% python3 -q
>>> import numpy as np
>>> import numpy.linalg as la
>>> np.set_printoptions(precision=2, suppress=True, linewidth=100, floatmode="fixed")
>>> tidy = lambda a: np.round(a, 2) + 0
>>> E = np.loadtxt("mat.csv", delimiter=",")
>>> print(E)
[[-1.96 -3.97  4.04 -3.96  2.03 -1.96]
 [-2.92 -6.00  6.00 -5.99  3.03 -3.03]
 [-3.00 -6.01  5.96 -6.02  2.97 -2.97]
 [ 0.10  0.04 -0.03 -0.05  0.06  0.00]
 [ 0.08  0.06  0.06 -0.01  0.02  0.03]
 [-1.99 -3.97  4.01 -3.99  2.07 -1.99]
 [ 1.94  4.00 -3.88  3.98 -2.02  2.03]
 [ 2.96  5.95 -5.97  5.96 -2.99  3.07]
 [-2.06 -3.95  4.05 -4.05  1.94 -1.98]]
>>> vec = np.array([1, 0, -1, 2, -2, 1])
>>> target = E @ vec
>>> print(tidy(la.pinv(E) @ E))
[[1.00 0.00 0.00 0.00 0.00 0.00]
 [0.00 1.00 0.00 0.00 0.00 0.00]
 [0.00 0.00 1.00 0.00 0.00 0.00]
 [0.00 0.00 0.00 1.00 0.00 0.00]
 [0.00 0.00 0.00 0.00 1.00 0.00]
 [0.00 0.00 0.00 0.00 0.00 1.00]]
>>> try:
...     la.solve(E, target)
... except la.LinAlgError as e:
...     print(e)
... 
Last 2 dimensions of the array must be square
>>> print(tidy(la.solve(E.T @ E, E.T @ target)))
[ 1.00  0.00 -1.00  2.00 -2.00  1.00]
>>> rng = np.random.default_rng(75266)
>>> target = target + 0.05 * rng.normal(size=9)
>>> print(tidy(target))
[-20.02 -29.89 -29.89  -0.14   0.01 -20.14  19.79  29.90 -20.09]
>>> b, *_ = la.lstsq(E, target)
>>> print(tidy(E.T @ (target - E @ b)))
[0.00 0.00 0.00 0.00 0.00 0.00]
>>> print(tidy(b))
[ 1.72 -0.74 -1.00  2.09 -2.85  0.71]
>>> print([round(float(la.norm(la.solve(E.T @ E + lam * np.eye(6), E.T @ target))), 2) for lam in (0, 1, 10, 100)])
[4.18, 2.58, 2.54, 2.24]
>>> mat = np.load("block17.npy")
>>> print(mat)
[[-1.07 -1.41 -0.35  0.22 -0.16  1.01  0.18  0.70 -0.10  1.99  0.17]
 [-0.37 -0.63  0.61  1.87 -0.33  1.04  0.91  0.61 -1.43  1.32  0.79]
 [-2.04  1.42  1.62  1.75  0.95 -0.55 -1.61 -0.77 -0.43 -1.75  1.50]
 [ 4.88 -0.13 -2.66 -7.18 -1.33 -0.53 -0.72  0.55  5.60 -0.86 -3.89]
 [-0.25  1.10  2.02  1.28 -0.16  0.82 -1.38  0.40  0.68 -1.01  1.15]
 [-1.25  1.73  0.94  2.66  1.21 -1.79  0.38 -1.67 -2.88 -2.23  1.28]
 [-6.67 -3.29 -4.15 -4.59  2.43 -1.56 -2.99 -1.11  2.67  2.68 -1.25]
 [ 1.71  1.34 -0.06 -1.35 -0.03 -1.05 -0.37 -0.59  1.03 -2.06 -0.75]
 [-3.89 -0.78  0.49  1.38  0.99  0.42 -1.44 -0.07 -0.40  1.09  1.40]
 [-1.02 -0.40 -0.26  1.67  0.45 -0.41  1.27 -0.47 -2.39  0.63  0.54]]
>>> G = mat.T @ mat
>>> print(tidy(np.diag(G)))
[94.47 22.01 32.69 94.46 11.38 10.44 18.78  6.51 56.42 28.51 25.37]
>>> print(tidy(np.trace(G)), tidy((mat ** 2).sum()))
401.05 401.05
>>> r = la.matrix_rank(mat)
>>> print(r)
4
>>> null = la.svd(mat)[2][r:].T
>>> print([int(la.matrix_rank(np.delete(mat, i, axis=0))) for i in range(10)])
[4, 4, 4, 4, 4, 4, 4, 4, 4, 4]
>>> print(null.shape)
(11, 7)
>>> print([int(la.matrix_rank(mat[:i])) for i in range(1, len(mat) + 1)])
[1, 2, 3, 4, 4, 4, 4, 4, 4, 4]
>>> left, sigma, vt = la.svd(mat)
>>> print(tidy(sigma))
[14.40 11.58  6.33  4.45  0.00  0.00  0.00  0.00  0.00  0.00]
>>> print(np.argmax(sigma[:-1] / (sigma[1:] + 1e-6)) + 1)
4
>>> Y = left[:, :4] @ np.diag(sigma[:4]) @ vt[:4]
>>> print(la.matrix_rank(Y))
4
>>> print(la.matrix_rank(mat, rtol=0.05))
4
>>> print(tidy(Y))
[[-1.07 -1.41 -0.35  0.22 -0.16  1.01  0.18  0.70 -0.10  1.99  0.17]
 [-0.37 -0.63  0.61  1.87 -0.33  1.04  0.91  0.61 -1.43  1.32  0.79]
 [-2.04  1.42  1.62  1.75  0.95 -0.55 -1.61 -0.77 -0.43 -1.75  1.50]
 [ 4.88 -0.13 -2.66 -7.18 -1.33 -0.53 -0.72  0.55  5.60 -0.86 -3.89]
 [-0.25  1.10  2.02  1.28 -0.16  0.82 -1.38  0.40  0.68 -1.01  1.15]
 [-1.25  1.73  0.94  2.66  1.21 -1.79  0.38 -1.67 -2.88 -2.23  1.28]
 [-6.67 -3.29 -4.15 -4.59  2.43 -1.56 -2.99 -1.11  2.67  2.68 -1.25]
 [ 1.71  1.34 -0.06 -1.35 -0.03 -1.05 -0.37 -0.59  1.03 -2.06 -0.75]
 [-3.89 -0.78  0.49  1.38  0.99  0.42 -1.44 -0.07 -0.40  1.09  1.40]
 [-1.02 -0.40 -0.26  1.67  0.45 -0.41  1.27 -0.47 -2.39  0.63  0.54]]
>>> print(tidy(la.norm(mat - Y, 2)), tidy(sigma[4]))
0.0 0.0
>>> f, g = mat[6], mat[3]
>>> print(tidy(f @ f))
127.99
>>> print(tidy(f @ g))
28.52
>>> pr = (f @ g) / (f @ f) * f
>>> print(tidy(pr))
[-1.49 -0.73 -0.92 -1.02  0.54 -0.35 -0.67 -0.25  0.59  0.60 -0.28]
>>> print(tidy(g - pr))
[ 6.37  0.60 -1.74 -6.16 -1.87 -0.18 -0.05  0.80  5.01 -1.46 -3.61]
>>> print(tidy(la.norm(f + g) ** 2 + la.norm(f - g) ** 2))
521.1
>>> idx = rng.integers(0, 3, 8)
>>> F = (idx[:, None] == idx) * 4 + np.eye(8)
>>> print(F)
[[5.00 0.00 4.00 4.00 0.00 0.00 0.00 4.00]
 [0.00 5.00 0.00 0.00 4.00 0.00 0.00 0.00]
 [4.00 0.00 5.00 4.00 0.00 0.00 0.00 4.00]
 [4.00 0.00 4.00 5.00 0.00 0.00 0.00 4.00]
 [0.00 4.00 0.00 0.00 5.00 0.00 0.00 0.00]
 [0.00 0.00 0.00 0.00 0.00 5.00 4.00 0.00]
 [0.00 0.00 0.00 0.00 0.00 4.00 5.00 0.00]
 [4.00 0.00 4.00 4.00 0.00 0.00 0.00 5.00]]
>>> ev, vecs = la.eigh(F)
>>> print(np.abs(vecs[:, -1]).round(6).argmax())
0
>>> print(tidy(la.svd(F, compute_uv=False)))
[17.00  9.00  9.00  1.00  1.00  1.00  1.00  1.00]
>>> print(tidy(vecs.T @ F @ vecs))
[[ 1.00  0.00  0.00  0.00  0.00  0.00  0.00  0.00]
 [ 0.00  1.00  0.00  0.00  0.00  0.00  0.00  0.00]
 [ 0.00  0.00  1.00  0.00  0.00  0.00  0.00  0.00]
 [ 0.00  0.00  0.00  1.00  0.00  0.00  0.00  0.00]
 [ 0.00  0.00  0.00  0.00  1.00  0.00  0.00  0.00]
 [ 0.00  0.00  0.00  0.00  0.00  9.00  0.00  0.00]
 [ 0.00  0.00  0.00  0.00  0.00  0.00  9.00  0.00]
 [ 0.00  0.00  0.00  0.00  0.00  0.00  0.00 17.00]]
>>> print(np.unique(ev.round(6) + 0, return_counts=True)[1])
[5 2 1]
>>> print(tidy(ev.sum()), np.trace(F))
40.0 40.0
>>> print(tidy(ev))
[ 1.00  1.00  1.00  1.00  1.00  9.00  9.00 17.00]
>>> print(tidy(la.eigvalsh(F + -3 * np.eye(8))))
[-2.00 -2.00 -2.00 -2.00 -2.00  6.00  6.00 14.00]
>>> print((ev > 1e-8).sum(), (ev < -1e-8).sum())
8 0
>>> print(tidy(np.abs(vecs[:, -1])))
[0.50 0.00 0.50 0.50 0.00 0.00 0.00 0.50]
>>> print(tidy(la.eigvalsh(F @ F)))
[  1.00   1.00   1.00   1.00   1.00  81.00  81.00 289.00]
